$ python3 -q
>>> import numpy as np
>>> import numpy.linalg as la
>>> np.set_printoptions(suppress=True, linewidth=120)
>>> mat = np.load("m.npy")
>>> mat.round(3)
array([[-0.439, -0.236,  0.032,  0.394,  0.734,  0.237],
       [-0.044, -0.376,  0.578,  0.468, -0.267, -0.482],
       [ 0.483, -0.451,  0.21 ,  0.073, -0.132,  0.705],
       [ 0.439,  0.284,  0.572, -0.294,  0.537, -0.159],
       [-0.044, -0.714, -0.151, -0.596,  0.164, -0.289],
       [-0.615,  0.095,  0.52 , -0.424, -0.238,  0.326]])
>>> # keeps lengths
>>> rng = np.random.default_rng(73231)
>>> lab = rng.permutation(6)
>>> A2 = mat[:, lab] * rng.choice([-1, 1], 6)
>>> A2.round(3)
array([[-0.394, -0.237,  0.032, -0.439,  0.236,  0.734],
       [-0.468,  0.482,  0.578, -0.044,  0.376, -0.267],
       [-0.073, -0.705,  0.21 ,  0.483,  0.451, -0.132],
       [ 0.294,  0.159,  0.572,  0.439, -0.284,  0.537],
       [ 0.596,  0.289, -0.151, -0.044,  0.714,  0.164],
       [ 0.424, -0.326,  0.52 , -0.615, -0.095, -0.238]])
>>> left, _, vt = la.svd(mat.T @ A2)
>>> np.round(left @ vt, 3) + 0
array([[ 0.,  0.,  0.,  1.,  0.,  0.],
       [ 0.,  0.,  0.,  0., -1.,  0.],
       [ 0.,  0.,  1.,  0.,  0.,  0.],
       [-1.,  0.,  0.,  0.,  0.,  0.],
       [ 0.,  0.,  0.,  0.,  0.,  1.],
       [ 0., -1.,  0.,  0.,  0.,  0.]])
>>> np.round(la.lstsq(mat, A2)[0], 3) + 0
array([[ 0.,  0.,  0.,  1.,  0.,  0.],
       [ 0.,  0.,  0.,  0., -1.,  0.],
       [ 0.,  0.,  1.,  0.,  0.,  0.],
       [-1.,  0.,  0.,  0.,  0.,  0.],
       [ 0.,  0.,  0.,  0.,  0.,  1.],
       [ 0., -1.,  0.,  0.,  0.,  0.]])
